$ python3 -q
>>> import numpy as np
>>> np.set_printoptions(suppress=True, linewidth=140)
>>> J = np.loadtxt("mat.csv", delimiter=",")
>>> print(J)
[[ 1.  0.  0.  0.  0.  0.  0.  0.  0.]
 [ 2.  1.  0.  0.  0.  0.  0.  0.  0.]
 [-2. -3.  1.  0.  0.  0.  0.  0.  0.]
 [ 3. -3. -3.  1.  0.  0.  0.  0.  0.]
 [ 2. -1. -1.  1.  1.  0.  0.  0.  0.]
 [ 3. -1.  0. -2.  3.  1.  0.  0.  0.]
 [ 0.  2.  2.  2.  0.  1.  1.  0.  0.]
 [-3.  2.  2.  1. -1.  0.  3.  1.  0.]
 [-2.  0. -2.  2.  0.  1. -1.  1.  1.]]
>>> print(J @ J)
[[  1.   0.   0.   0.   0.   0.   0.   0.   0.]
 [  4.   1.   0.   0.   0.   0.   0.   0.   0.]
 [-10.  -6.   1.   0.   0.   0.   0.   0.   0.]
 [  6.   3.  -6.   1.   0.   0.   0.   0.   0.]
 [  7.  -2.  -5.   2.   1.   0.   0.   0.   0.]
 [  4.   1.   3.  -1.   6.   1.   0.   0.   0.]
 [  9.  -9.  -2.   2.   3.   2.   1.   0.   0.]
 [ -5.   2.   8.   7.  -2.   3.   6.   1.   0.]
 [  6.  -1. -10.   1.   2.   1.   1.   2.   1.]]
>>> print(np.prod(np.diag(J)), round(np.linalg.det(J), 4))
1.0 1.0
>>> T = np.stack([J, -2 * J, J[::-1]])
>>> print(np.round(np.linalg.det(T), 4))
[   1. -512.    1.]
>>> print((T @ J.T).shape)
(3, 9, 9)
>>> mat = np.load("case7.npy")
>>> print(mat)
[[ 0.1  0.7 -0.4  0.6  0.7 -1.3  1.1]
 [ 0.1 -0.2 -0.3  0.2  0.3 -0.5  0. ]
 [-1.8 -0.2 -0.2 -0.8 -1.3 -2.   0. ]
 [-1.9 -0.3  0.7  0.7 -0.1 -0.4  0.4]
 [ 1.2 -0.4  2.8 -2.1  1.2  0.2  1.5]
 [ 0.2  0.   2.6 -0.2 -0.2  0.9  1.9]
 [-0.7 -0.9  0.   0.4  2.  -1.1  1.1]
 [ 0.5  1.2  0.3  1.   1.3  0.6  1.1]
 [ 1.4 -0.8 -1.   0.6 -0.9 -1.1  1.8]
 [-0.3 -1.9 -0.1 -0.8 -0.1  0.5  0.4]]
>>> th = np.radians(15)
>>> R = np.eye(9)
>>> R[7, 7] = R[5, 5] = np.cos(th)
>>> R[7, 5], R[5, 7] = -np.sin(th), np.sin(th)
>>> print(R.round(4))
[[ 1.      0.      0.      0.      0.      0.      0.      0.      0.    ]
 [ 0.      1.      0.      0.      0.      0.      0.      0.      0.    ]
 [ 0.      0.      1.      0.      0.      0.      0.      0.      0.    ]
 [ 0.      0.      0.      1.      0.      0.      0.      0.      0.    ]
 [ 0.      0.      0.      0.      1.      0.      0.      0.      0.    ]
 [ 0.      0.      0.      0.      0.      0.9659  0.      0.2588  0.    ]
 [ 0.      0.      0.      0.      0.      0.      1.      0.      0.    ]
 [ 0.      0.      0.      0.      0.     -0.2588  0.      0.9659  0.    ]
 [ 0.      0.      0.      0.      0.      0.      0.      0.      1.    ]]
>>> B = J @ R.T
>>> print(np.round(np.linalg.svd(J, compute_uv=False), 4), np.round(np.linalg.svd(B, compute_uv=False), 4))
[8.4163 5.3074 4.2422 3.1429 2.7875 1.9379 0.6505 0.4183 0.0011] [8.4163 5.3074 4.2422 3.1429 2.7875 1.9379 0.6505 0.4183 0.0011]
>>> print(B.round(4))
[[ 1.      0.      0.      0.      0.      0.      0.      0.      0.    ]
 [ 2.      1.      0.      0.      0.      0.      0.      0.      0.    ]
 [-2.     -3.      1.      0.      0.      0.      0.      0.      0.    ]
 [ 3.     -3.     -3.      1.      0.      0.      0.      0.      0.    ]
 [ 2.     -1.     -1.      1.      1.      0.      0.      0.      0.    ]
 [ 3.     -1.      0.     -2.      3.      0.9659  0.     -0.2588  0.    ]
 [ 0.      2.      2.      2.      0.      0.9659  1.     -0.2588  0.    ]
 [-3.      2.      2.      1.     -1.      0.2588  3.      0.9659  0.    ]
 [-2.      0.     -2.      2.      0.      1.2247 -1.      0.7071  1.    ]]
>>> print(np.round(np.linalg.det(R), 4), np.round(np.trace(R), 4))
1.0 8.9319
>>> B = np.c_[mat[:, :4] @ np.array([[2, 3, 1, 2], [1, 3, 2, 1], [2, 1, 1, 2], [1, 0, 0, 1]]), np.array([1, 1, 2, 0, 2, 1, 3, 0, 1, 2])]
>>> print(B.round(4))
[[ 0.7  2.   1.1  0.7  1. ]
 [-0.4 -0.6 -0.6 -0.4  1. ]
 [-5.  -6.2 -2.4 -5.   2. ]
 [-2.  -5.9 -1.8 -2.   0. ]
 [ 5.5  5.2  3.2  5.5  2. ]
 [ 5.4  3.2  2.8  5.4  1. ]
 [-1.9 -4.8 -2.5 -1.9  3. ]
 [ 3.8  5.4  3.2  3.8  0. ]
 [ 0.6  0.8 -1.2  0.6  1. ]
 [-3.5 -6.7 -4.2 -3.5  2. ]]
>>> print(np.round(np.linalg.lstsq(mat, B[:, 0])[0], 4) + 0)
[2. 1. 2. 1. 0. 0. 0.]
>>> print(np.round(np.linalg.norm(B - mat @ np.linalg.lstsq(mat, B)[0], axis=0), 4) + 0)
[0.     0.     0.     0.     1.1981]
>>> f, v = mat[4], mat[6]
>>> print(np.round(f @ f, 4))
17.58
>>> print(f @ v)
2.51
>>> pr = (f @ v) / (f @ f) * f
>>> print(round((v - pr) @ f, 4))
0.0
>>> print(np.linalg.matrix_rank(np.outer(f, v)))
1
>>> print(round(float(np.linalg.norm(f + v) ** 2 + np.linalg.norm(f - v) ** 2), 4))
50.92
>>> O, R = np.linalg.qr(mat)
>>> print(round(float(abs(R[0, 0])), 4), round(np.linalg.norm(mat[:, 0]), 4))
3.3377 3.3377
>>> print(np.round(np.trace(O @ O.T), 4))
7.0
>>> proj = mat @ np.linalg.solve(mat.T @ mat, mat.T)
>>> print(np.round(np.linalg.eigvalsh(proj), 4) + 0)
[0. 0. 0. 1. 1. 1. 1. 1. 1. 1.]
>>> print(np.allclose(proj @ proj, proj))
True
>>> feats = np.load("run16.npy")
>>> print(feats)
[[ 0. -2.  0. -2.  0.  2. -2.  1. -2.  2. -1.  2.  3.]
 [ 1.  1.  0. -2. -1. -1.  2.  0.  0. -2. -2.  1. -1.]
 [ 2. -1.  0. -2. -2.  0.  0.  0.  0.  2.  2.  2.  4.]
 [ 2. -2.  2. -2.  2.  2. -2. -1.  2.  0.  1.  1. -3.]
 [ 1. -2.  2. -2.  2. -2.  0.  0.  1.  1.  2. -1. -2.]
 [-2.  2. -1.  2. -2. -2.  0. -2. -2. -2. -1. -1. -2.]
 [ 1.  0.  0.  1.  0. -1. -2.  1. -2.  2.  2.  0. -4.]
 [ 1.  1. -2. -2. -2.  2. -1.  0.  1.  0.  0. -1.  2.]
 [ 1. -1.  0.  1. -2.  1. -1. -1. -1.  2. -2.  2. -4.]
 [ 1.  2.  2.  0.  0.  2.  0.  2. -1.  0. -2.  0. -2.]
 [ 0.  1.  0.  2. -2.  0. -1.  1.  2.  2. -1.  2.  3.]
 [ 2.  1.  2.  1. -1.  0.  1. -2.  1.  1.  2.  0. -2.]
 [ 0.  0.  0.  0.  0.  0.  0.  0.  0.  0.  0.  0.  0.]]
>>> left, s, VT = np.linalg.svd(feats)
>>> vecs = VT[:(s > 1e-8).sum()]
>>> rng = np.random.default_rng(1621)
>>> x0 = feats[7] + -1 * feats[2] + rng.integers(2) * np.eye(13)[5]
>>> print(x0)
[-1.  2. -2.  0.  0.  2. -1.  0.  1. -2. -2. -3. -2.]
>>> print(np.linalg.matrix_rank(np.vstack([feats, x0])))
12
>>> print(round(float(np.linalg.norm(x0 - vecs.T @ vecs @ x0)), 4))
0.0
>>> K = np.loadtxt("out14.csv", delimiter=",")
>>> print(K)
[[3. 1. 0. 0. 0. 0. 0. 0. 0. 0. 0.]
 [0. 3. 1. 0. 0. 0. 0. 0. 0. 0. 0.]
 [0. 0. 3. 1. 0. 0. 0. 0. 0. 0. 0.]
 [0. 0. 0. 3. 1. 0. 0. 0. 0. 0. 0.]
 [0. 0. 0. 0. 3. 1. 0. 0. 0. 0. 0.]
 [0. 0. 0. 0. 0. 3. 1. 0. 0. 0. 0.]
 [0. 0. 0. 0. 0. 0. 3. 1. 0. 0. 0.]
 [0. 0. 0. 0. 0. 0. 0. 3. 1. 0. 0.]
 [0. 0. 0. 0. 0. 0. 0. 0. 3. 1. 0.]
 [0. 0. 0. 0. 0. 0. 0. 0. 0. 3. 1.]
 [0. 0. 0. 0. 0. 0. 0. 0. 0. 0. 3.]]
>>> print((K + K.T) / 2)
[[3.  0.5 0.  0.  0.  0.  0.  0.  0.  0.  0. ]
 [0.5 3.  0.5 0.  0.  0.  0.  0.  0.  0.  0. ]
 [0.  0.5 3.  0.5 0.  0.  0.  0.  0.  0.  0. ]
 [0.  0.  0.5 3.  0.5 0.  0.  0.  0.  0.  0. ]
 [0.  0.  0.  0.5 3.  0.5 0.  0.  0.  0.  0. ]
 [0.  0.  0.  0.  0.5 3.  0.5 0.  0.  0.  0. ]
 [0.  0.  0.  0.  0.  0.5 3.  0.5 0.  0.  0. ]
 [0.  0.  0.  0.  0.  0.  0.5 3.  0.5 0.  0. ]
 [0.  0.  0.  0.  0.  0.  0.  0.5 3.  0.5 0. ]
 [0.  0.  0.  0.  0.  0.  0.  0.  0.5 3.  0.5]
 [0.  0.  0.  0.  0.  0.  0.  0.  0.  0.5 3. ]]
>>> print(np.trace(K))
33.0
>>> assert K == K.T
Traceback (most recent call last):
  File "<python-input-50>", line 1, in <module>
    assert K == K.T
           ^^^^^^^^
ValueError: The truth value of an array with more than one element is ambiguous. Use a.any() or a.all()
>>> print(np.round(np.abs(np.linalg.eigvals(K)).max(), 4))
3.0
>>> print((K - K.T) / 2)
[[ 0.   0.5  0.   0.   0.   0.   0.   0.   0.   0.   0. ]
 [-0.5  0.   0.5  0.   0.   0.   0.   0.   0.   0.   0. ]
 [ 0.  -0.5  0.   0.5  0.   0.   0.   0.   0.   0.   0. ]
 [ 0.   0.  -0.5  0.   0.5  0.   0.   0.   0.   0.   0. ]
 [ 0.   0.   0.  -0.5  0.   0.5  0.   0.   0.   0.   0. ]
 [ 0.   0.   0.   0.  -0.5  0.   0.5  0.   0.   0.   0. ]
 [ 0.   0.   0.   0.   0.  -0.5  0.   0.5  0.   0.   0. ]
 [ 0.   0.   0.   0.   0.   0.  -0.5  0.   0.5  0.   0. ]
 [ 0.   0.   0.   0.   0.   0.   0.  -0.5  0.   0.5  0. ]
 [ 0.   0.   0.   0.   0.   0.   0.   0.  -0.5  0.   0.5]
 [ 0.   0.   0.   0.   0.   0.   0.   0.   0.  -0.5  0. ]]
>>> print(round(np.linalg.det(K), 4))
177147.0
>>> print(np.allclose(K @ K.T, K.T @ K))
False
>>> B = K + rng.integers(-2, 3, (11, 8)) @ rng.integers(-2, 3, (8, 11))
>>> print(B)
[[  1.   6.  -6.  11.  -2. -11.  -4.  10.  -4.  -6.   9.]
 [ -1.   0.   6.   5.  -7.   5.  -1.  -2.  -7.   3.   6.]
 [ -4.   5.   1.   6.  10.  -3.   0.   7.   3.   4.   2.]
 [  6.   6.  12.   0.   0.   0.   5.  -5.  13.   8.  -9.]
 [  5.   4.  -5.  -3.  -2.   2.  -1.   8.   3.  -7.  -5.]
 [ -1.   3.   2.   0.   2.   5.   0.   7.   5.  -2.  -5.]
 [  0.  -6.  -5.  -7.   4.  -2.   1.  -7.  -4.  -5.  -2.]
 [ -2.  -4.   4.   1.  -3.  -7.   5.   6.   1.  -2.   3.]
 [  1.   5.  -5.   2.  -2.  -5.  -5.  -3.   6.  -4.  -1.]
 [  1.   7.   6.   7.   5.   5.  -4.  -1.   0.  13.   2.]
 [  2.   8.   5.   3.   2.  -6.   1.  -3.  10.   5.   0.]]
>>> print(B - K)
[[ -2.   5.  -6.  11.  -2. -11.  -4.  10.  -4.  -6.   9.]
 [ -1.  -3.   5.   5.  -7.   5.  -1.  -2.  -7.   3.   6.]
 [ -4.   5.  -2.   5.  10.  -3.   0.   7.   3.   4.   2.]
 [  6.   6.  12.  -3.  -1.   0.   5.  -5.  13.   8.  -9.]
 [  5.   4.  -5.  -3.  -5.   1.  -1.   8.   3.  -7.  -5.]
 [ -1.   3.   2.   0.   2.   2.  -1.   7.   5.  -2.  -5.]
 [  0.  -6.  -5.  -7.   4.  -2.  -2.  -8.  -4.  -5.  -2.]
 [ -2.  -4.   4.   1.  -3.  -7.   5.   3.   0.  -2.   3.]
 [  1.   5.  -5.   2.  -2.  -5.  -5.  -3.   3.  -5.  -1.]
 [  1.   7.   6.   7.   5.   5.  -4.  -1.   0.  10.   1.]
 [  2.   8.   5.   3.   2.  -6.   1.  -3.  10.   5.  -3.]]
>>> print(np.linalg.matrix_rank(B - K, tol=1e-8))
8
>>> print(np.abs(B - K).sum(axis=1))
[70. 45. 45. 68. 47. 30. 45. 34. 37. 47. 48.]
>>> F = np.load("block7.npy")
>>> print(F)
[[-5.53    0.241  -1.4396 -1.6426 -1.2551  3.8524  7.6824  2.1974  1.3137 -4.0517 -3.7397 -1.8329]
 [ 1.6183  4.5711 -0.8026 -2.5536  2.218  -0.5928  3.4514  1.2678 -1.2081  1.1165 -3.0004  4.2122]
 [-4.6754 -0.8721 -2.6761 -1.1829 -1.6643  3.7579 -1.499  -5.4465  2.0197  1.8164 -0.1822 -1.4643]
 [-7.6281 -3.9605 -4.2537 -2.3379  2.8223  8.1404  4.5038  5.0175  0.3208 -2.9372  1.4284  5.2767]
 [ 1.3771 -0.3054  3.5131 -0.3506 -1.4476  0.487  -4.4416 -2.9112  1.6832  3.8447  5.501  -1.9139]
 [ 1.9323 -3.3962  5.285   1.9967 -6.9324 -4.7134 -1.4588 -3.0866 -2.2926  2.8259  3.4383  1.3472]
 [ 1.51    4.1276 -1.414   0.5091 -2.9251  1.9905 -3.7705  1.6757 -3.667  -1.4031 -5.5381 -2.8665]
 [-0.6694 -0.0736  0.2145  0.3021  0.8703  4.1706  1.1474 -0.2504  0.5866 -2.7564 -0.0863  4.1236]
 [ 2.1149  4.3753 -3.6368  1.4283  0.8297  2.5903 -2.6601 -3.9711 -0.3038  1.4587  1.6     1.0026]
 [-0.0944  2.2153 -2.8338 -2.6051  3.4891  1.3762  6.6893  2.3839 -3.791   0.0164  0.7796  2.7201]
 [ 0.6032  3.6014  2.4527  1.1197 -0.8081 -2.1315  0.6303  2.0724 -0.2793 -0.0248 -0.5452 -5.7411]
 [ 5.4635  1.2699  0.5815 -0.4132  2.6334 -0.5582 -0.3576  9.6102 -3.6393 -1.3652  7.0759 -0.9346]
 [-1.0532  0.5919  1.2226  2.1544 -1.7641 -0.8356 -0.3003  0.9291  0.0805 -0.397   0.0419 -2.5721]
 [ 5.3675  0.1236  0.4913  1.3392  1.3121 -3.7076  3.9585  4.1506 -3.6578 -2.5876 -1.2482 -3.1644]
 [ 2.5691  2.8734  1.2315 -1.0623  2.4458 -3.7514  5.7358  2.0319 -3.1369 -3.8015 -1.6782  2.0965]
 [ 0.3293 -0.3945  0.6314 -1.0027  2.6636  0.618   4.8623  5.0473 -2.0394 -1.8114 -0.6451 -3.0447]
 [-1.0879 -4.3578 -0.5002 -3.1632  3.5737  2.9319 -5.3449 -2.5644  0.0622  4.7298  4.2277  6.7981]
 [-2.1187  3.2669 -1.0479 -0.6293  1.7582 -0.7009  0.4513  2.9854  0.5333 -6.7039  0.3893  0.0416]
 [ 0.2649  1.158   4.5381  3.3735 -3.8848 -3.2419  5.1432  3.726  -2.3583 -3.1083  2.7716 -0.0179]
 [ 2.331  -0.955  -1.0748 -1.5543 -0.1276 -1.9119 -1.6758  1.5368  2.6457  2.073   3.9968 -2.435 ]
 [ 3.6206  1.6938 -4.444   1.4624  1.9818  4.9827  3.5682  0.5225 -0.2384 -3.7991  1.3353  0.9017]
 [ 6.6339 -0.1346  5.9829  1.1712 -3.8858 -1.1397 -1.4433  7.1145 -0.2874 -3.5472  2.4741 -0.4731]
 [-0.1201  1.1601  2.4367 -2.5396  2.642   1.9911  0.4831 -5.7171  2.2053 -0.2072 -1.1052  3.107 ]
 [-1.5351 -1.1233 -1.7889 -0.9741  0.1126 -3.4013 -1.7389  2.9834 -5.8058 -0.9468 -1.7726 -1.7628]
 [-2.4257  2.5809 -0.0957 -2.3185  0.2605  2.0797 -3.5515 -2.9263  1.8313 -4.1081 -0.4075  8.5154]
 [-2.9177  2.3291 -0.0972 -0.3249 -1.0044 -0.681  -1.6536  0.7332 -2.2245  5.9675 -3.4225  1.3174]
 [ 1.0373  3.7739 -1.0517 -1.0595  0.2155 -3.2393  3.5705  0.8943  1.3442 -6.0483  0.7513 -2.4101]
 [-2.0186  5.0843 -1.1754 -1.2646 -2.5783 -0.8705 -0.4866  2.1009 -0.1708 -4.6826 -1.7394 -1.3911]
 [-0.3403  0.0465 -2.5777 -1.1291  3.2449  4.8495 -1.8521 -2.9213  1.8424  3.6499  0.2205  3.9176]
 [ 5.3459 -0.0195 -0.8299  2.2053 -2.7225  5.3297 -2.4839  3.9768 -1.095  -3.3534  6.1948 -3.6093]
 [ 4.9068  2.9554  1.242   2.3339 -1.0118 -1.0028  0.3402  0.4488 -0.7429 -8.0469  5.5579 -1.0972]
 [-2.7636 -2.3292 -3.7928 -2.4688  0.5264  1.9276  3.7495  2.1921 -3.5837 -0.3629 -1.1009  0.9323]
 [ 9.1     2.3109  4.3793  0.8729 -0.7402 -5.5659 -3.1944 -0.9843 -0.9491 -1.3486  2.7072  7.0079]
 [ 0.498   4.1084  4.0476 -2.3676 -0.9797 -2.1538  3.636   2.8504 -2.1282 -7.1303  2.1121 -2.9462]
 [ 1.7002  0.7533  0.374  -3.6086 -1.017  -0.8472  1.1334  2.1191 -0.7166 -4.8925  2.1029  3.3337]
 [ 0.4696 -1.6786 -2.8065  6.2235 -1.693   2.553   2.6312 -1.1306  1.1619  5.9987 -4.3567 -6.5313]
 [-1.5432 -0.4132 -3.6209 -2.3454  0.8685 -3.2128 -0.9125 -6.3123  1.9762  2.6568 -2.8994 -2.4127]
 [ 3.2065  1.5537  0.9674  2.8941 -0.7859  2.611   5.3248 -6.271   3.76    0.7445 -2.3272 -0.1735]
 [-6.3973 -2.7172 -3.1209 -0.975  -0.2736  4.4542 -0.3198 -3.2368  1.2864  5.5757 -2.2913  2.3365]
 [ 4.1069 -1.4548  7.8551  1.0505 -1.0358 -4.2068 -8.0169  0.91    0.9523  0.1256  4.8528 -0.2182]
 [ 2.2874 -0.6996 -2.7367  3.5522  1.1997  2.617   2.6127  3.9271 -0.3731 -1.8066  2.6529 -6.7082]
 [ 3.4657 -0.6358 -2.9713 -4.5054  1.3743 -5.7015 -4.2682 -1.1882 -1.1983 -1.8377  3.3385 -0.5186]
 [-3.938  -1.3127 -2.9749  3.5219 -3.3346  4.9346 -9.0688 -2.3748  5.3991 -0.2939  1.5237  4.0015]
 [ 0.1622  0.0573 -0.9182 -3.3582 -1.7353  1.2484 -2.5285 -1.5254  3.9532 -3.3513  1.8129 -0.401 ]
 [-2.2181 -1.615   2.2092 -5.3868  0.7579 -1.6501  2.9505 -0.8599 -2.311   1.043  -3.2756 -3.4983]
 [ 1.1619 -0.274  -1.3083 -2.9901  5.1319  3.5408  0.61   -0.3864 -1.0764 -2.0001  1.566   4.5218]
 [-0.785  -2.2641 -5.7372  2.0478 -2.2785  7.3456 -1.0715  0.1347  1.0796  1.8896  2.6179  2.9675]
 [-3.2841  2.5923  2.2187 -1.8387 -2.0323  0.8149 -3.0142 -5.145   2.433   0.2819 -1.2953 -1.4681]
 [-3.3878 -0.9914 -1.6535  1.2121  2.6077  2.7367  4.2706  2.8911 -0.877  -2.0908  1.5482  1.3429]]
>>> left, s = np.linalg.svd(mat)
Traceback (most recent call last):
  File "<python-input-62>", line 1, in <module>
    left, s = np.linalg.svd(mat)
    ^^^^^^^
ValueError: too many values to unpack (expected 2)
>>> left, s, VT = np.linalg.svd(mat, full_matrices=False)
>>> print(np.round(s / s[0], 4))
[1.     0.7126 0.6953 0.58   0.4763 0.4051 0.1141]
>>> print(np.abs(left[:, 0]).round(6).argmax())
4
>>> print(np.round(np.abs(VT[0]), 4))
[0.2777 0.0413 0.6936 0.2508 0.3038 0.2317 0.4808]
>>> print(left.shape, s.shape, VT.shape)
(10, 7) (7,) (7, 7)
